$ ipython --no-banner

In [1]: import numpy as np

In [2]: np.set_printoptions(precision=1, suppress=True, linewidth=160)

In [3]: data = np.array([[-3, 5, 3, 3], [-1, -2, -5, 5], [-8, -5, -22, 28]])

In [4]: data
Out[4]: 
array([[ -3,   5,   3,   3],
       [ -1,  -2,  -5,   5],
       [ -8,  -5, -22,  28]])

In [5]: # null space of dimension 2

In [6]: r = np.linalg.matrix_rank(data)

In [7]: r
Out[7]: np.int64(2)

In [8]: null = np.linalg.svd(data)[2][r:].T

In [9]: np.linalg.matrix_rank(data.T @ data), np.linalg.matrix_rank(data @ data.T)
Out[9]: (np.int64(2), np.int64(2))

In [10]: [int(np.linalg.matrix_rank(np.delete(data, i, axis=0))) for i in range(3)]
Out[10]: [2, 2, 2]

In [11]: [int(np.linalg.matrix_rank(data[:, :j + 1])) for j in range(4)]
Out[11]: [1, 2, 2, 2]

In [12]: null @ null.T
Out[12]: 
array([[ 0.8,  0.3,  0.1,  0.3],
       [ 0.3,  0.5, -0.4, -0.2],
       [ 0.1, -0.4,  0.4,  0.3],
       [ 0.3, -0.2,  0.3,  0.3]])

In [13]: cov = data.T @ data

In [14]: np.linalg.matrix_rank(cov)
Out[14]: np.int64(2)

In [15]: np.round(np.linalg.svd(data, compute_uv=False) ** 2, 1) + 0
Out[15]: array([1410.2,   53.8,    0. ])

In [16]: cov
Out[16]: 
array([[  74,   27,  172, -238],
       [  27,   54,  135, -135],
       [ 172,  135,  518, -632],
       [-238, -135, -632,  818]])

In [17]: other = np.array([[2, -1], [-2, -1], [1, 0]])

In [18]: E = np.tile(other, (2, 3))

In [19]: E
Out[19]: 
array([[ 2, -1,  2, -1,  2, -1],
       [-2, -1, -2, -1, -2, -1],
       [ 1,  0,  1,  0,  1,  0],
       [ 2, -1,  2, -1,  2, -1],
       [-2, -1, -2, -1, -2, -1],
       [ 1,  0,  1,  0,  1,  0]])

In [20]: th = np.radians(120)

In [21]: R = np.eye(6)

In [22]: R[3, 3] = R[1, 1] = np.cos(th)

In [23]: R[3, 1], R[1, 3] = -np.sin(th), np.sin(th)

In [24]: R
Out[24]: 
array([[ 1. ,  0. ,  0. ,  0. ,  0. ,  0. ],
       [ 0. , -0.5,  0. ,  0.9,  0. ,  0. ],
       [ 0. ,  0. ,  1. ,  0. ,  0. ,  0. ],
       [ 0. , -0.9,  0. , -0.5,  0. ,  0. ],
       [ 0. ,  0. ,  0. ,  0. ,  1. ,  0. ],
       [ 0. ,  0. ,  0. ,  0. ,  0. ,  1. ]])

In [25]: other = E @ R.T

In [26]: np.round(np.linalg.svd(E, compute_uv=False), 1) + 0, np.round(np.linalg.svd(other, compute_uv=False), 1) + 0
Out[26]: (array([7.3, 3.5, 0. , 0. , 0. , 0. ]), array([7.3, 3.5, 0. , 0. , 0. , 0. ]))

In [27]: np.abs(other - E).max(axis=0)
Out[27]: array([0. , 0.6, 0. , 2.4, 0. , 0. ])

In [28]: other
Out[28]: 
array([[ 2. , -0.4,  2. ,  1.4,  2. , -1. ],
       [-2. , -0.4, -2. ,  1.4, -2. , -1. ],
       [ 1. ,  0. ,  1. ,  0. ,  1. ,  0. ],
       [ 2. , -0.4,  2. ,  1.4,  2. , -1. ],
       [-2. , -0.4, -2. ,  1.4, -2. , -1. ],
       [ 1. ,  0. ,  1. ,  0. ,  1. ,  0. ]])

In [29]: M = np.array([[8, 4, -2, 4], [4, 12, 2, 4], [-2, 2, 13, -2], [4, 4, -2, 6]])

In [30]: # equal to its transpose

In [31]: low = np.linalg.cholesky(M)

In [32]: np.linalg.eigvalsh(M).min() > 0
Out[32]: np.True_

In [33]: low @ low.T
Out[33]: 
array([[ 8.,  4., -2.,  4.],
       [ 4., 12.,  2.,  4.],
       [-2.,  2., 13., -2.],
       [ 4.,  4., -2.,  6.]])

In [34]: np.diag(low) ** 2
Out[34]: array([ 8. , 10. , 11.6,  3.4])

In [35]: ev, evecs = np.linalg.eigh(M)

In [36]: x = np.array([-1, 9, -6, 5])

In [37]: evecs * np.abs(ev) @ evecs.T
Out[37]: 
array([[ 8.,  4., -2.,  4.],
       [ 4., 12.,  2.,  4.],
       [-2.,  2., 13., -2.],
       [ 4.,  4., -2.,  6.]])

In [38]: x @ M @ x
Out[38]: np.int64(1726)

In [39]: (np.sign(evecs[:, -1].round(6)) == np.sign(evecs[0, -1].round(6))).astype(int)
Out[39]: array([1, 1, 0, 1])

In [40]: evecs * np.sqrt(ev) @ evecs.T
Out[40]: 
array([[ 2.6,  0.6, -0.3,  0.7],
       [ 0.6,  3.3,  0.4,  0.7],
       [-0.3,  0.4,  3.6, -0.3],
       [ 0.7,  0.7, -0.3,  2.2]])

In [41]: np.round(x @ M @ x / (x @ x), 1), round(ev[0], 1), np.round(ev[-1], 1)
Out[41]: (np.float64(12.1), np.float64(2.7), np.float64(17.3))

In [42]: evecs * np.maximum(ev, 0) @ evecs.T
Out[42]: 
array([[ 8.,  4., -2.,  4.],
       [ 4., 12.,  2.,  4.],
       [-2.,  2., 13., -2.],
       [ 4.,  4., -2.,  6.]])

In [43]: P = np.triu(np.array([[-1, 1, -2, 0], [-2, 0, -2, 2], [-2, 2, 2, 1], [1, 2, 1, -1]]), 1) + np.eye(4)

In [44]: other = P @ M @ np.linalg.inv(P)

In [45]: np.poly(other)
Out[45]: array([    1.,   -39.,   494., -2232.,  3136.])

In [46]: np.round(np.linalg.det(other), 1)
Out[46]: np.float64(3136.0)

In [47]: np.linalg.matrix_rank(other)
Out[47]: np.int64(4)

In [48]: np.poly(M)
Out[48]: array([    1.,   -39.,   494., -2232.,  3136.])

In [49]: round(np.linalg.det(M[::-1]), 1)
Out[49]: np.float64(3136.0)

In [50]: np.kron(np.eye(2, dtype=int), M)
Out[50]: 
array([[ 8,  4, -2,  4,  0,  0,  0,  0],
       [ 4, 12,  2,  4,  0,  0,  0,  0],
       [-2,  2, 13, -2,  0,  0,  0,  0],
       [ 4,  4, -2,  6,  0,  0,  0,  0],
       [ 0,  0,  0,  0,  8,  4, -2,  4],
       [ 0,  0,  0,  0,  4, 12,  2,  4],
       [ 0,  0,  0,  0, -2,  2, 13, -2],
       [ 0,  0,  0,  0,  4,  4, -2,  6]])

In [51]: np.einsum("ii->", M)
Out[51]: np.int64(39)

In [52]: round(np.linalg.det(M.T), 1)
Out[52]: np.float64(3136.0)

In [53]: np.einsum("ij,ji->", M, M)
Out[53]: np.int64(533)

In [54]: np.linalg.eigvals(M)
Out[54]: array([ 2.7,  4.7, 17.3, 14.3])
